>>> import numpy as np
>>> np.set_printoptions(precision=1, suppress=True, linewidth=140, sign=" ")
>>> J = np.array([[0, -2, 0], [0, 0, 0], [0, 0, 0]])
>>> blk = np.stack([J, 5 * J, J[::-1]])
>>> np.linalg.matrix_rank(blk.reshape(3, -1))
np.int64(2)
>>> np.linalg.norm(blk, axis=(1, 2))
array([  2.,  10.,   2.])
>>> (blk @ J.T).shape
(3, 3, 3)
>>> q, _ = np.linalg.qr(np.array([[1.3, 1.3], [-1.7, 2.0]]))
>>> data = 4 * q
>>> data
array([[-2.4,  3.2],
       [ 3.2,  2.4]])
>>> q, V = np.linalg.qr(data[:, :1])[0], np.linalg.qr(data[:, 1:])[0]
>>> sig = np.linalg.svd(q.T @ V, compute_uv=False)
>>> sig.round(1) + 0
array([ 0.])
>>> (sig > 0.9).sum()
np.int64(0)
>>> round(np.linalg.norm(q @ q.T - V @ V.T, 2), 1)
np.float64(1.0)
>>> round(float(np.linalg.eigvalsh(data).min()), 1)
-4.0
>>> np.all(np.linalg.eigvalsh(data) > 0)
np.False_
>>> r0 = np.array([-1, -2])
>>> Y = data + np.outer(r0, np.eye(2)[1])
>>> np.linalg.matrix_rank(Y - data)
np.int64(1)
>>> Y
array([[-2.4,  2.2],
       [ 3.2,  0.4]])
>>> round(float(np.linalg.det(Y) / np.linalg.det(data)), 1), round(1 + np.linalg.solve(data, r0)[1], 1)
(0.5, np.float64(0.5))
>>> evals, V = np.linalg.eigh(data)
>>> np.unique(evals.round(6) + 0, return_counts=True)[1]
array([ 1,  1])
>>> V @ np.diag(evals) @ V.T
array([[-2.4,  3.2],
       [ 3.2,  2.4]])
>>> np.round(evals.sum(), 1), round(float(np.trace(data)), 1)
(np.float64(0.0), -0.0)
>>> evals
array([-4.,  4.])
